$ python -q
>>> import numpy as np
>>> np.set_printoptions(suppress=True, linewidth=140)
>>> def rnd(a):
...     return np.round(a, 3) + 0
... 
>>> J = np.loadtxt("run4.csv", delimiter=",")
>>> print(rnd(J))
[[-0.448  0.223]
 [ 0.358 -0.345]
 [ 0.403  0.611]
 [-0.09  -0.06 ]
 [ 0.671  0.175]
 [ 0.224 -0.651]]
>>> q, vecs = np.linalg.qr(J[:, :1])[0], np.linalg.qr(J[:, 1:])[0]
>>> sig = np.linalg.svd(q.T @ vecs, compute_uv=False)
>>> print(rnd(np.linalg.norm(q @ q.T - vecs @ vecs.T, 2)))
1.0
>>> proj = J @ np.linalg.solve(J.T @ J, J.T)
>>> print(rnd(np.linalg.eigvalsh(proj)))
[0. 0. 0. 0. 1. 1.]
>>> print(rnd(np.trace(proj)))
2.0
>>> print(rnd(np.diag(proj)))
[0.25  0.247 0.535 0.012 0.481 0.474]
>>> print(rnd(proj @ J[:, 0]))
[-0.448  0.358  0.403 -0.09   0.671  0.224]
>>> print(np.allclose(proj @ proj, proj))
True
>>> print(rnd((np.eye(6) - proj) @ J))
[[0. 0.]
 [0. 0.]
 [0. 0.]
 [0. 0.]
 [0. 0.]
 [0. 0.]]
>>> X = np.array([[-1.0, 1.0, 0.0, 0.0, 0.0, 0.0, 0.0],
...     [0.0, -1.0, 1.0, 0.0, 0.0, 0.0, 0.0],
...     [0.0, 0.0, -1.0, 1.0, 0.0, 0.0, 0.0],
...     [0.0, 0.0, 0.0, -1.0, 1.0, 0.0, 0.0],
...     [0.0, 0.0, 0.0, 0.0, -1.0, 1.0, 0.0],
...     [0.0, 0.0, 0.0, 0.0, 0.0, -1.0, 1.0],
...     [0.0, 0.0, 0.0, 0.0, 0.0, 0.0, -1.0]])
>>> print(rnd(np.linalg.matrix_power(X, 2)))
[[ 1. -2.  1.  0.  0.  0.  0.]
 [ 0.  1. -2.  1.  0.  0.  0.]
 [ 0.  0.  1. -2.  1.  0.  0.]
 [ 0.  0.  0.  1. -2.  1.  0.]
 [ 0.  0.  0.  0.  1. -2.  1.]
 [ 0.  0.  0.  0.  0.  1. -2.]
 [ 0.  0.  0.  0.  0.  0.  1.]]
>>> print(rnd(np.sort(np.abs(np.linalg.eigvals(X)))))
[1. 1. 1. 1. 1. 1. 1.]
>>> print(X @ X)
[[ 1. -2.  1.  0.  0.  0.  0.]
 [ 0.  1. -2.  1.  0.  0.  0.]
 [ 0.  0.  1. -2.  1.  0.  0.]
 [ 0.  0.  0.  1. -2.  1.  0.]
 [ 0.  0.  0.  0.  1. -2.  1.]
 [ 0.  0.  0.  0.  0.  1. -2.]
 [ 0.  0.  0.  0.  0.  0.  1.]]
>>> print(np.allclose(X, X.T))
False
>>> print((X - X.T) / 2)
[[ 0.   0.5  0.   0.   0.   0.   0. ]
 [-0.5  0.   0.5  0.   0.   0.   0. ]
 [ 0.  -0.5  0.   0.5  0.   0.   0. ]
 [ 0.   0.  -0.5  0.   0.5  0.   0. ]
 [ 0.   0.   0.  -0.5  0.   0.5  0. ]
 [ 0.   0.   0.   0.  -0.5  0.   0.5]
 [ 0.   0.   0.   0.   0.  -0.5  0. ]]
>>> rng = np.random.default_rng(942)
>>> lab = rng.permutation(7)
>>> print(lab)
[5 2 4 3 0 1 6]
>>> Y = X[lab][:, lab]
>>> print(np.diag(Y))
[-1. -1. -1. -1. -1. -1. -1.]
>>> print(np.trace(Y))
-7.0
>>> W0 = np.load("out10.npy")
>>> print(rnd(W0))
[[ 17.066   3.358   7.481  13.834  15.215   2.868]
 [ 14.464   2.428   7.187  11.545  13.392   2.421]
 [ 10.859   1.216   6.652   8.404  10.825   1.776]
 [  8.392   0.455   6.169   6.283   9.03    1.313]
 [  6.746  -0.009   5.772   4.886   7.804   0.993]
 [  5.597  -0.307   5.448   3.921   6.929   0.763]
 [  5.193  -0.405   5.322   3.585   6.618   0.681]
 [  3.221  -0.82    4.595   1.968   5.043   0.267]
 [  2.413  -0.948   4.218   1.323   4.361   0.091]
 [  1.684  -1.031   3.817   0.756   3.715  -0.071]
 [  1.517  -1.045   3.714   0.628   3.561  -0.108]
 [  1.283  -1.058   3.561   0.451   3.341  -0.161]
 [  0.592  -1.057   3.023  -0.053   2.642  -0.316]
 [  0.191  -1.009   2.614  -0.325   2.178  -0.405]
 [ -0.253  -0.853   1.943  -0.582   1.522  -0.489]
 [ -0.378  -0.746   1.614  -0.626   1.241  -0.5  ]
 [ -0.423  -0.674   1.42   -0.627   1.085  -0.495]
 [ -0.427  -0.667   1.401  -0.626   1.07   -0.494]
 [ -0.208  -0.135   0.262  -0.221   0.228  -0.2  ]
 [ -0.148  -0.089   0.173  -0.154   0.156  -0.143]
 [ -0.005  -0.003   0.005  -0.005   0.005  -0.005]
 [  0.488   0.098  -0.292   0.432  -0.498   0.582]
 [  0.84   -0.158  -0.188   0.628  -1.115   1.343]
 [  0.866  -0.223  -0.143   0.627  -1.212   1.457]
 [  0.906  -0.413  -0.008   0.595  -1.464   1.74 ]
 [  0.911  -0.582   0.118   0.541  -1.666   1.956]
 [  0.007  -2.987   1.99   -0.99   -3.988   3.991]
 [ -2.51   -6.755   4.88   -4.251  -7.232   6.12 ]
 [ -4.059  -8.747   6.378  -6.144  -8.909   7.058]
 [ -6.13  -11.246   8.233  -8.617 -11.003   8.13 ]
 [ -6.3   -11.445   8.38   -8.818 -11.169   8.212]
 [ -7.822 -13.199   9.667 -10.608 -12.635   8.908]]
>>> Y = W0 + rng.integers(-2, 3, (32, 3)) @ rng.integers(-2, 3, (3, 6))
>>> print(rnd(Y))
[[ 15.066   5.358   4.481  11.834  16.215   5.868]
 [  7.464   9.428   1.187   3.545  12.392   9.421]
 [ 12.859  -0.784   5.652  14.404   6.825  -1.224]
 [  8.392   0.455   3.169   8.283   9.03    2.313]
 [  8.746  -2.009   7.772   4.886  12.804   0.993]
 [ -1.403   6.693  -0.552  -4.079   5.929   7.763]
 [  3.193   1.595   1.322   3.585   4.618   2.681]
 [ -2.779   5.18   -2.405  -4.032   5.043   7.267]
 [ -1.587   3.052  -1.782  -2.677   6.361   6.091]
 [  1.684  -1.031   3.817   0.756   3.715  -0.071]
 [  3.517  -3.045   3.714   0.628  11.561   1.892]
 [  5.283  -5.058   6.561   2.451  10.341  -1.161]
 [  1.592  -2.057   6.023   1.947  -2.358  -4.316]
 [  5.191  -6.009   7.614   1.675  10.178  -2.405]
 [ -1.253   0.147   0.943   1.418  -5.478  -2.489]
 [  1.622  -2.746   4.614   1.374   0.241  -3.5  ]
 [  4.577  -5.674   6.42    1.373   9.085  -2.495]
 [ -0.427  -0.667  -0.599  -0.626   4.07    1.506]
 [ -2.208   1.865  -0.738  -2.221  -1.772   0.8  ]
 [ -4.148   3.911  -3.827  -4.154  -0.844   3.857]
 [  5.995  -6.003   4.005   7.995   0.005  -6.005]
 [  4.488  -3.902   3.708   4.432   0.502  -3.418]
 [ -1.16    1.842  -0.188   0.628  -9.115  -0.657]
 [ -6.134   6.777  -7.143  -5.373  -5.212   7.457]
 [  0.906  -0.413  -1.008   2.595  -4.464   0.74 ]
 [  4.911  -4.582   6.118   4.541  -3.666  -4.044]
 [  4.007  -6.987   4.99    1.01    3.012   2.991]
 [ -0.51   -8.755   4.88   -4.251   0.768   8.12 ]
 [ -2.059 -10.747   6.378  -2.144  -9.909   5.058]
 [ -8.13   -9.246   8.233  -8.617 -19.003   6.13 ]
 [ -2.3   -15.445  12.38   -4.818 -10.169   4.212]
 [ -9.822 -11.199   7.667 -10.608 -17.635   8.908]]
>>> print(np.linalg.matrix_rank(Y - W0, tol=1e-8))
3
